>>> import numpy as np
>>> import numpy.linalg as la
>>> np.set_printoptions(suppress=True, linewidth=120)
>>> F = np.array([[-1.0, -0.3, -0.1, -2.0],
...     [-1.0, -0.2, -0.8, 1.1],
...     [1.0, 0.4, -0.6, 2.2],
...     [0.5, -1.2, 0.7, -0.8],
...     [0.8, -0.6, 0.8, -1.2]])
>>> F[:, 3] *= 20
>>> F
array([[ -1. ,  -0.3,  -0.1, -40. ],
       [ -1. ,  -0.2,  -0.8,  22. ],
       [  1. ,   0.4,  -0.6,  44. ],
       [  0.5,  -1.2,   0.7, -16. ],
       [  0.8,  -0.6,   0.8, -24. ]])
>>> # column 3 dominates
>>> out = np.c_[F[:, :1] @ np.array([[3]]), np.array([3, -3, -2, 0, 2])]
>>> out.round(3)
array([[-3. ,  3. ],
       [-3. , -3. ],
       [ 3. , -2. ],
       [ 1.5,  0. ],
       [ 2.4,  2. ]])
>>> np.round(la.norm(out - F @ la.lstsq(F, out)[0], axis=0), 3) + 0
array([0.   , 0.021])
>>> np.round(la.lstsq(F, out[:, 0])[0], 3) + 0
array([3., 0., 0., 0.])
>>> la.matrix_rank(out)
np.int64(2)
>>> C2 = out.T @ out
>>> la.matrix_rank(C2)
np.int64(2)
>>> np.round(la.eigvalsh(C2)[::-1], 3)
array([35.167, 25.843])
>>> np.allclose(C2, C2.T)
True
>>> round(float(np.trace(C2)), 3), np.round((out ** 2).sum(), 3)
(61.01, np.float64(61.01))
>>> rng = np.random.default_rng(2185)
>>> labels = rng.permutation(4)
>>> out = F[:, labels] * rng.choice([-1, 1], 4)
>>> out
array([[  0.3,  -1. , -40. ,  -0.1],
       [  0.2,  -1. ,  22. ,  -0.8],
       [ -0.4,   1. ,  44. ,  -0.6],
       [  1.2,   0.5, -16. ,   0.7],
       [  0.6,   0.8, -24. ,   0.8]])
>>> U, _, vt = la.svd(F.T @ out)
>>> np.round(la.lstsq(F, out)[0], 3) + 0
array([[ 0.,  1.,  0.,  0.],
       [-1.,  0.,  0.,  0.],
       [ 0.,  0.,  0.,  1.],
       [ 0.,  0.,  1.,  0.]])
>>> labels
array([1, 0, 3, 2])
>>> np.round(U @ vt, 3) + 0
array([[ 0.,  1.,  0.,  0.],
       [-1.,  0.,  0.,  0.],
       [ 0.,  0.,  0.,  1.],
       [ 0.,  0.,  1.,  0.]])
>>> m1 = np.array([[1, 2], [-1, 0], [4, 5], [5, 6], [4, 5]])
>>> m1
array([[ 1,  2],
       [-1,  0],
       [ 4,  5],
       [ 5,  6],
       [ 4,  5]])
>>> P = m1 @ la.solve(m1.T @ m1, m1.T)
>>> np.round(P @ m1[:, 0], 3)
array([ 1., -1.,  4.,  5.,  4.])
>>> np.round((np.eye(5) - P) @ m1, 3) + 0
array([[0., 0.],
       [0., 0.],
       [0., 0.],
       [0., 0.],
       [0., 0.]])
>>> f = np.array([4, -3])
>>> np.convolve(m1[4], f)
array([ 16,   8, -15])
>>> np.correlate(m1[4], m1[2], "full")
array([20, 41, 20])
>>> E = np.array([[3, 0, 0, 0],
...     [3, 0, 0, 6],
...     [4, 0, 0, 7],
...     [0, 0, 0, 1],
...     [0, 11, 0, 7],
...     [7, 0, 8, 8],
...     [5, 0, 0, 5],
...     [0, 12, 0, 5],
...     [0, 3, 0, 3],
...     [0, 2, 0, 5]])
>>> P = E @ la.solve(E.T @ E, E.T)
>>> np.trace(P)
np.float64(4.0)
>>> np.round(P @ E[:, 3], 3) + 0
array([0., 6., 7., 1., 7., 8., 5., 5., 3., 5.])
>>> np.round(la.eigvalsh(P), 3) + 0
array([0., 0., 0., 0., 0., 0., 1., 1., 1., 1.])
>>> labels = E[:, 1] > np.median(E[:, 1])
>>> f = E[labels].mean(axis=0) - E[~labels].mean(axis=0)
>>> (((E - E.mean(axis=0)) @ f > 0) == labels).mean()
np.float64(1.0)
>>> np.argsort(-np.abs(f).round(6), kind="stable")
array([1, 0, 2, 3])
>>> labels.astype(int)
array([0, 0, 0, 0, 1, 0, 0, 1, 1, 1])
